$ python -q
>>> import numpy as np
>>> np.set_printoptions(precision=2, suppress=True, linewidth=100, sign=" ")
>>> def rnd(a):
...     return np.round(a, 2) + 0
... 
>>> m1 = np.loadtxt("test18.csv", delimiter=",")
>>> m1
array([[ 2.,  0.,  1.,  1.,  0.],
       [ 1.,  0.,  0.,  0.,  1.],
       [ 2.,  2.,  2.,  2.,  0.],
       [ 0.,  2.,  1.,  0.,  2.],
       [ 1.,  2.,  0.,  0.,  1.]])
>>> rng = np.random.default_rng(404)
>>> lab = rng.permutation(5)
>>> lab
array([ 3,  2,  0,  1,  4])
>>> A2 = m1[lab][:, lab]
>>> np.trace(A2)
np.float64(5.0)
>>> rnd(np.sort(np.abs(np.linalg.eigvals(A2))))
array([ 0.45,  1.  ,  1.41,  1.41,  4.45])
>>> np.diag(A2)
array([ 0.,  2.,  2.,  0.,  1.])
>>> def softmax(z):
...     e = np.exp(z - z.max(axis=-1, keepdims=True))
...     return e / e.sum(axis=-1, keepdims=True)
... 
>>> rnd(softmax(m1).sum(axis=1))
array([ 1.,  1.,  1.,  1.,  1.])
>>> rnd(softmax(m1[0] + -3))
array([ 0.5 ,  0.07,  0.18,  0.18,  0.07])
>>> S = m1 @ m1.T / np.sqrt(5)
>>> rnd(softmax(S + np.triu(np.full(S.shape, -np.inf), 1)))
array([[ 1.  ,  0.  ,  0.  ,  0.  ,  0.  ],
       [ 0.5 ,  0.5 ,  0.  ,  0.  ,  0.  ],
       [ 0.03,  0.  ,  0.97,  0.  ,  0.  ],
       [ 0.02,  0.03,  0.2 ,  0.75,  0.  ],
       [ 0.05,  0.05,  0.3 ,  0.3 ,  0.3 ]])
>>> softmax(S).round(6).argmax(axis=1)
array([ 2,  0,  2,  3,  2])
>>> rnd(softmax(S)[0] @ m1)
array([ 1.86,  1.4 ,  1.54,  1.52,  0.14])
>>> np.einsum("ij,ji->", m1, m1)
np.float64(21.0)
>>> rnd(np.linalg.eigvals(m1).sum().real)
np.float64(5.0)
>>> rnd(np.linalg.det(2 * m1)), rnd(np.linalg.det(m1))
(np.float64(128.0), np.float64(4.0))
>>> rnd(np.poly(m1))
array([ 1., -5.,  2.,  4., -8., -4.])
>>> A2 = np.linalg.inv(m1)
>>> np.allclose(A2, m1.T)
False
>>> (np.abs(A2) > 1e-9).astype(int)
array([[ 1,  1,  1,  0,  1],
       [ 0,  1,  0,  0,  1],
       [ 1,  1,  1,  1,  0],
       [ 1,  1,  1,  1,  1],
       [ 1,  1,  1,  0,  1]])
>>> rnd(np.linalg.cond(m1))
np.float64(32.11)
>>> data = np.loadtxt("data.csv", delimiter=",")
>>> data
array([[ 0.,  0.,  0.,  0., -1.,  0., -3.,  0.,  0.,  2., -1.],
       [ 0.,  0.,  2.,  2., -1.,  0.,  1.,  1.,  1.,  0., -1.],
       [ 0., -2.,  0.,  3.,  1.,  0., -1., -2.,  1.,  0., -2.],
       [ 0., -2., -3.,  0.,  0., -2.,  2.,  3.,  1.,  0.,  1.],
       [ 1.,  1., -1.,  0.,  0.,  1.,  3., -1.,  0.,  1., -1.],
       [ 0.,  0.,  0.,  2., -1.,  0.,  0.,  2., -3., -3., -2.],
       [ 3., -1.,  1., -2., -3.,  0.,  0., -3., -2.,  0.,  1.],
       [ 0., -1.,  2., -3.,  1., -2.,  3.,  0.,  0.,  3.,  1.],
       [ 0., -1., -1., -1.,  0.,  3.,  2.,  0.,  0.,  1., -1.],
       [-2.,  0.,  0.,  0., -1.,  3.,  0., -3., -1.,  0.,  3.],
       [ 1.,  1.,  2., -1.,  1.,  2., -1., -1.,  1., -3.,  0.]])
>>> # rank 10
>>> lab = rng.permutation(5)
>>> A2 = m1[:, lab] * rng.choice([-1, 1], 5)
>>> A2
array([[-0., -1., -0.,  1., -2.],
       [-0., -0., -1.,  0., -1.],
       [-2., -2., -0.,  2., -2.],
       [-2., -0., -2.,  1., -0.],
       [-2., -0., -1.,  0., -1.]])
>>> left, _, VT = np.linalg.svd(m1.T @ A2)
>>> rnd(np.linalg.lstsq(m1, A2)[0])
array([[ 0.,  0.,  0.,  0., -1.],
       [-1.,  0.,  0.,  0.,  0.],
       [ 0.,  0.,  0.,  1.,  0.],
       [ 0., -1.,  0.,  0.,  0.],
       [ 0.,  0., -1.,  0.,  0.]])
>>> lab
array([ 1,  3,  4,  2,  0])
>>> rnd(np.linalg.norm(data, 2) / np.linalg.norm(data))
np.float64(0.48)
>>> np.linalg.matrix_rank(data, rtol=0.1)
np.int64(10)
>>> [round(float(x), 2) for x in np.linalg.svd(data, compute_uv=False)[:3]]
[8.09, 8.09, 5.56]
>>> np.argsort(-np.linalg.norm(data, axis=0).round(6), kind="stable")[:3]
array([ 6,  7,  9])
>>> J = np.abs(np.array([[0, 3, -8, 4, 4, -9, -6, 2],
...     [2, -8, -5, 1, -9, -8, -3, 0],
...     [-4, 6, -8, -3, 4, 8, 9, 1],
...     [-6, 0, -1, -6, 5, -9, 4, 0],
...     [2, 8, -3, 7, 8, 0, -7, 6],
...     [0, 2, 8, 0, 4, 8, -1, -8],
...     [7, 9, -8, 1, -5, 9, -9, 5],
...     [4, -5, -2, -4, 3, 7, -1, -4]])) + np.eye(8)
>>> J = J / J.sum(axis=1, keepdims=True)
>>> rnd(J)
array([[ 0.03,  0.08,  0.22,  0.11,  0.11,  0.24,  0.16,  0.05],
       [ 0.05,  0.24,  0.14,  0.03,  0.24,  0.22,  0.08,  0.  ],
       [ 0.09,  0.14,  0.2 ,  0.07,  0.09,  0.18,  0.2 ,  0.02],
       [ 0.19,  0.  ,  0.03,  0.22,  0.16,  0.28,  0.12,  0.  ],
       [ 0.05,  0.19,  0.07,  0.17,  0.21,  0.  ,  0.17,  0.14],
       [ 0.  ,  0.06,  0.25,  0.  ,  0.12,  0.28,  0.03,  0.25],
       [ 0.13,  0.17,  0.15,  0.02,  0.09,  0.17,  0.19,  0.09],
       [ 0.13,  0.16,  0.06,  0.13,  0.1 ,  0.23,  0.03,  0.16]])
>>> # rows sum to 1
>>> vec = np.array([2, 0, -3, -1, -3, -1, 2, -2])
>>> y = J @ vec
>>> rnd(y)
array([-1.05, -1.11, -0.59, -0.44, -0.88, -1.84, -0.46, -0.84])
>>> rnd(np.linalg.solve(J, y))
array([ 2.,  0., -3., -1., -3., -1.,  2., -2.])
>>> rnd(np.linalg.solve(J.T, J[0]))
array([ 1.,  0.,  0.,  0.,  0.,  0.,  0.,  0.])
>>> rnd(np.linalg.solve(J, J[:, 6]))
array([ 0.,  0.,  0.,  0.,  0.,  0.,  1.,  0.])
>>> u = np.array([-2, 2])
>>> rnd(np.array([np.convolve(row, u, "same") for row in J]))
array([[-0.05, -0.11, -0.27,  0.22,  0.  , -0.27,  0.16,  0.22],
       [-0.11, -0.38,  0.22,  0.22, -0.43,  0.05,  0.27,  0.16],
       [-0.18, -0.09, -0.14,  0.27, -0.05, -0.18, -0.05,  0.36],
       [-0.38,  0.38, -0.06, -0.38,  0.12, -0.25,  0.31,  0.25],
       [-0.1 , -0.29,  0.24, -0.19, -0.1 ,  0.43, -0.33,  0.05],
       [ 0.  , -0.12, -0.38,  0.5 , -0.25, -0.31,  0.5 , -0.44],
       [-0.26, -0.07,  0.04,  0.26, -0.15, -0.15, -0.04,  0.19],
       [-0.26, -0.06,  0.19, -0.13,  0.06, -0.26,  0.39, -0.26]])
>>> rnd(np.correlate(J[6], J[7], "full"))
array([ 0.02,  0.03,  0.06,  0.06,  0.08,  0.08,  0.11,  0.12,  0.12,  0.09,  0.06,  0.06,  0.06,
        0.04,  0.01])
>>> rnd(np.polyval(u, J[6]))
array([ 1.74,  1.67,  1.7 ,  1.96,  1.81,  1.67,  1.63,  1.81])
>>> A2 = J + rng.integers(-2, 3, (8, 7)) @ rng.integers(-2, 3, (7, 8))
>>> rnd(A2)
array([[-3.97,  6.08, -1.78,  4.11, -3.89, 13.24,  9.16,  5.05],
       [ 1.05,  6.24,  8.14,  9.03,  6.24,  6.22, -3.92, -1.  ],
       [-1.91,  0.14, -6.8 , -0.93, -0.91, -5.82,  6.2 ,  7.02],
       [-0.81, 12.  ,  9.03, -1.78, -2.84,  4.28, -3.88, -4.  ],
       [-6.95,  9.19,  0.07,  1.17, -2.79,  4.  ,  3.17,  4.14],
       [ 4.  ,  2.06,  5.25,  5.  ,  2.12,  1.28,  3.03,  3.25],
       [-3.87, -5.83, -9.85,  1.02, -2.91, -4.83, -0.81,  1.09],
       [ 6.13, -2.84,  3.06,  3.13,  8.1 , -3.77,  4.03,  5.16]])
>>> np.linalg.matrix_rank(A2 - J, tol=1e-8)
np.int64(7)
>>> lab = rng.permutation(8)
>>> lab
array([ 6,  0,  7,  5,  2,  4,  3,  1])
>>> A2 = J[lab][:, lab]
>>> rnd(np.trace(A2))
np.float64(1.54)
>>> rnd(np.diag(A2))
array([ 0.19,  0.03,  0.16,  0.28,  0.2 ,  0.21,  0.22,  0.24])
>>> rnd(np.sort(np.abs(np.linalg.eigvals(A2))))
array([ 0.04,  0.07,  0.17,  0.17,  0.21,  0.21,  0.24,  1.  ])
>>> np.allclose(A2, J)
False
>>> vec = np.array([2, -2, 0, -1, -1, 3, 3, 0])
>>> h1 = np.maximum(J @ vec, 0)
>>> np.flatnonzero(h1 > 1e-9)
array([ 0,  1,  2,  3,  5,  6,  7])
>>> rnd(h1)
array([ 0.89,  0.24,  0.91,  1.22,  0.  ,  0.69,  0.87,  0.48])
>>> rnd(J * (h1 > 1e-9)[:, None])
array([[ 0.03,  0.08,  0.22,  0.11,  0.11,  0.24,  0.16,  0.05],
       [ 0.05,  0.24,  0.14,  0.03,  0.24,  0.22,  0.08,  0.  ],
       [ 0.09,  0.14,  0.2 ,  0.07,  0.09,  0.18,  0.2 ,  0.02],
       [ 0.19,  0.  ,  0.03,  0.22,  0.16,  0.28,  0.12,  0.  ],
       [ 0.  ,  0.  ,  0.  ,  0.  ,  0.  ,  0.  ,  0.  ,  0.  ],
       [ 0.  ,  0.06,  0.25,  0.  ,  0.12,  0.28,  0.03,  0.25],
       [ 0.13,  0.17,  0.15,  0.02,  0.09,  0.17,  0.19,  0.09],
       [ 0.13,  0.16,  0.06,  0.13,  0.1 ,  0.23,  0.03,  0.16]])
>>> mat = np.load("a.npy")
>>> mat
array([[ 3,  2,  3,  2,  3,  2],
       [ 0,  0,  0,  0,  0,  0],
       [ 2,  2,  2,  2,  2,  2],
       [ 3,  2,  3,  2,  3,  2],
       [ 0,  0,  0,  0,  0,  0],
       [ 2,  2,  2,  2,  2,  2]])
>>> vec = np.array([2, -2, 0, 1, -2, 1])
>>> (mat * vec).sum(axis=1)
array([ 0,  0,  0,  0,  0,  0])
>>> A2 = np.array([[-2, -9], [-3, 7], [-3, -9], [-9, -6], [0, 4], [0, 9]])
>>> F = np.block([[np.zeros((6, 6)), A2], [A2.T, np.zeros((2, 2))]])
>>> F
array([[ 0.,  0.,  0.,  0.,  0.,  0., -2., -9.],
       [ 0.,  0.,  0.,  0.,  0.,  0., -3.,  7.],
       [ 0.,  0.,  0.,  0.,  0.,  0., -3., -9.],
       [ 0.,  0.,  0.,  0.,  0.,  0., -9., -6.],
       [ 0.,  0.,  0.,  0.,  0.,  0.,  0.,  4.],
       [ 0.,  0.,  0.,  0.,  0.,  0.,  0.,  9.],
       [-2., -3., -3., -9.,  0.,  0.,  0.,  0.],
       [-9.,  7., -9., -6.,  4.,  9.,  0.,  0.]])
>>> left, sv, VT = np.linalg.svd(mat)
>>> rnd(sv)
array([ 11.17,   1.07,   0.  ,   0.  ,   0.  ,   0.  ])
>>> A2 = left[:, :2] @ np.diag(sv[:2]) @ VT[:2]
>>> np.linalg.matrix_rank(A2)
np.int64(2)
>>> rnd(np.abs(mat - A2).max())
np.float64(0.0)
>>> rnd(A2)
array([[ 3.,  2.,  3.,  2.,  3.,  2.],
       [ 0.,  0.,  0.,  0.,  0.,  0.],
       [ 2.,  2.,  2.,  2.,  2.,  2.],
       [ 3.,  2.,  3.,  2.,  3.,  2.],
       [ 0.,  0.,  0.,  0.,  0.,  0.],
       [ 2.,  2.,  2.,  2.,  2.,  2.]])
>>> E = np.eye(13, dtype=int)[rng.permutation(13)]
>>> E
array([[ 0,  0,  0,  0,  1,  0,  0,  0,  0,  0,  0,  0,  0],
       [ 0,  0,  1,  0,  0,  0,  0,  0,  0,  0,  0,  0,  0],
       [ 0,  0,  0,  0,  0,  1,  0,  0,  0,  0,  0,  0,  0],
       [ 0,  0,  0,  0,  0,  0,  0,  1,  0,  0,  0,  0,  0],
       [ 1,  0,  0,  0,  0,  0,  0,  0,  0,  0,  0,  0,  0],
       [ 0,  0,  0,  0,  0,  0,  0,  0,  0,  0,  1,  0,  0],
       [ 0,  0,  0,  1,  0,  0,  0,  0,  0,  0,  0,  0,  0],
       [ 0,  0,  0,  0,  0,  0,  0,  0,  0,  1,  0,  0,  0],
       [ 0,  0,  0,  0,  0,  0,  1,  0,  0,  0,  0,  0,  0],
       [ 0,  0,  0,  0,  0,  0,  0,  0,  0,  0,  0,  1,  0],
       [ 0,  1,  0,  0,  0,  0,  0,  0,  0,  0,  0,  0,  0],
       [ 0,  0,  0,  0,  0,  0,  0,  0,  0,  0,  0,  0,  1],
       [ 0,  0,  0,  0,  0,  0,  0,  0,  1,  0,  0,  0,  0]])
>>> vec = np.array([1, -2, 0, -1, 2, 0, -1, 2, 1, 0, -1, 0, -2])
>>> h1 = np.maximum(E @ vec, 0)
>>> rnd(np.tanh(E @ vec))
array([ 0.96,  0.  ,  0.  ,  0.96,  0.76, -0.76, -0.76,  0.  , -0.76,  0.  , -0.96, -0.96,  0.76])
>>> np.maximum(E @ vec, 0) - np.maximum(-E @ vec, 0)
array([ 2,  0,  0,  2,  1, -1, -1,  0, -1,  0, -2, -2,  1])
>>> np.flatnonzero(h1 > 1e-9)
array([  0,   3,   4,  12])
>>> E[:, 6] @ E[:, 9]
np.int64(0)
>>> rnd(np.linalg.norm(E, axis=0))
array([ 1.,  1.,  1.,  1.,  1.,  1.,  1.,  1.,  1.,  1.,  1.,  1.,  1.])
>>> lab = rng.permutation(13)
>>> A2 = E[:, lab] * rng.choice([-1, 1], 13)
>>> A2
array([[ 0,  0,  0,  0,  0,  0,  0,  0,  0,  1,  0,  0,  0],
       [ 0,  0,  0,  0,  0,  0,  0, -1,  0,  0,  0,  0,  0],
       [ 0,  1,  0,  0,  0,  0,  0,  0,  0,  0,  0,  0,  0],
       [ 0,  0,  0,  0,  0, -1,  0,  0,  0,  0,  0,  0,  0],
       [ 0,  0,  0,  0,  0,  0,  0,  0, -1,  0,  0,  0,  0],
       [ 0,  0,  0, -1,  0,  0,  0,  0,  0,  0,  0,  0,  0],
       [ 0,  0,  0,  0, -1,  0,  0,  0,  0,  0,  0,  0,  0],
       [ 0,  0,  0,  0,  0,  0,  0,  0,  0,  0, -1,  0,  0],
       [ 0,  0,  0,  0,  0,  0,  0,  0,  0,  0,  0,  1,  0],
       [ 0,  0,  0,  0,  0,  0,  1,  0,  0,  0,  0,  0,  0],
       [ 1,  0,  0,  0,  0,  0,  0,  0,  0,  0,  0,  0,  0],
       [ 0,  0, -1,  0,  0,  0,  0,  0,  0,  0,  0,  0,  0],
       [ 0,  0,  0,  0,  0,  0,  0,  0,  0,  0,  0,  0, -1]])
>>> left, _, VT = np.linalg.svd(E.T @ A2)
>>> lab
array([  1,   5,  12,  10,   3,   7,  11,   2,   0,   4,   9,   6,   8])
